% ipython --no-banner

In [1]: import numpy as np

In [2]: np.set_printoptions(precision=1, suppress=True, linewidth=100)

In [3]: tidy = lambda a: np.round(a, 1) + 0

In [4]: E = np.loadtxt("run8.csv", delimiter=",")

In [5]: E
Out[5]: 
array([[-12.,   6., -11.,  -5.,  16., -12.,  -5., -12.],
       [  6.,  -4.,  -4., -10.,   6.,   0.,  -9.,  -5.],
       [-11.,  -4.,  12., -10.,   3.,   8.,   4.,  13.],
       [ -5., -10., -10.,   2.,   7.,  -1.,  -8.,  -1.],
       [ 16.,   6.,   3.,   7.,   8.,  -1.,   1.,  -3.],
       [-12.,   0.,   8.,  -1.,  -1.,  -6.,   7.,   1.],
       [ -5.,  -9.,   4.,  -8.,   1.,   7., -14.,  -7.],
       [-12.,  -5.,  13.,  -1.,  -3.,   1.,  -7.,  -8.]])

In [6]: x = np.array([2, 1, 2, -1, 1, 1, 1, 2])

In [7]: target = E @ x

In [8]: target
Out[8]: array([-60.,  -3.,  49., -46.,  39.,  -5., -23., -27.])

In [9]: tidy(np.linalg.solve(E, target))
Out[9]: array([ 2.,  1.,  2., -1.,  1.,  1.,  1.,  2.])

In [10]: tidy(np.linalg.solve(E, target + E[:, 2]))
Out[10]: array([ 2.,  1.,  3., -1.,  1.,  1.,  1.,  2.])

In [11]: r0 = np.array([3, 0, 5, 0, 4, 4, 4, 2])

In [12]: out = E + np.outer(r0, np.eye(8)[5])

In [13]: np.linalg.matrix_rank(np.linalg.inv(out) - np.linalg.inv(E), tol=1e-8)
Out[13]: np.int64(1)

In [14]: out
Out[14]: 
array([[-12.,   6., -11.,  -5.,  16.,  -9.,  -5., -12.],
       [  6.,  -4.,  -4., -10.,   6.,   0.,  -9.,  -5.],
       [-11.,  -4.,  12., -10.,   3.,  13.,   4.,  13.],
       [ -5., -10., -10.,   2.,   7.,  -1.,  -8.,  -1.],
       [ 16.,   6.,   3.,   7.,   8.,   3.,   1.,  -3.],
       [-12.,   0.,   8.,  -1.,  -1.,  -2.,   7.,   1.],
       [ -5.,  -9.,   4.,  -8.,   1.,  11., -14.,  -7.],
       [-12.,  -5.,  13.,  -1.,  -3.,   3.,  -7.,  -8.]])

In [15]: r0 = np.array([-3, 1, -1, -1, 0, -1, -2, 0])

In [16]: X = 5 * np.eye(8) + np.outer(r0, r0)

In [17]: X
Out[17]: 
array([[14., -3.,  3.,  3.,  0.,  3.,  6.,  0.],
       [-3.,  6., -1., -1.,  0., -1., -2.,  0.],
       [ 3., -1.,  6.,  1.,  0.,  1.,  2.,  0.],
       [ 3., -1.,  1.,  6.,  0.,  1.,  2.,  0.],
       [ 0.,  0.,  0.,  0.,  5.,  0.,  0.,  0.],
       [ 3., -1.,  1.,  1.,  0.,  6.,  2.,  0.],
       [ 6., -2.,  2.,  2.,  0.,  2.,  9.,  0.],
       [ 0.,  0.,  0.,  0.,  0.,  0.,  0.,  5.]])

In [18]: rng = np.random.default_rng(96)

In [19]: z = rng.permutation(8)

In [20]: out = X[:, z] * rng.choice([-1, 1], 8)

In [21]: out
Out[21]: 
array([[  3.,   6.,  -3.,  -3.,  -3.,  -0., -14.,   0.],
       [ -1.,  -2.,   1.,   6.,   1.,  -0.,   3.,   0.],
       [  1.,   2.,  -1.,  -1.,  -6.,  -0.,  -3.,   0.],
       [  6.,   2.,  -1.,  -1.,  -1.,  -0.,  -3.,   0.],
       [  0.,   0.,  -0.,   0.,  -0.,  -5.,  -0.,   0.],
       [  1.,   2.,  -6.,  -1.,  -1.,  -0.,  -3.,   0.],
       [  2.,   9.,  -2.,  -2.,  -2.,  -0.,  -6.,   0.],
       [  0.,   0.,  -0.,   0.,  -0.,  -0.,  -0.,   5.]])

In [22]: left, _, Vh = np.linalg.svd(X.T @ out)

In [23]: print(z)
[3 6 5 1 2 4 0 7]

In [24]: tidy(np.linalg.lstsq(X, out)[0])
Out[24]: 
array([[ 0.,  0.,  0.,  0.,  0.,  0., -1.,  0.],
       [ 0.,  0.,  0.,  1.,  0.,  0.,  0.,  0.],
       [ 0.,  0.,  0.,  0., -1.,  0.,  0.,  0.],
       [ 1.,  0.,  0.,  0.,  0.,  0.,  0.,  0.],
       [ 0.,  0.,  0.,  0.,  0., -1.,  0.,  0.],
       [ 0.,  0., -1.,  0.,  0.,  0.,  0.,  0.],
       [ 0.,  1.,  0.,  0.,  0.,  0.,  0.,  0.],
       [ 0.,  0.,  0.,  0.,  0.,  0.,  0.,  1.]])
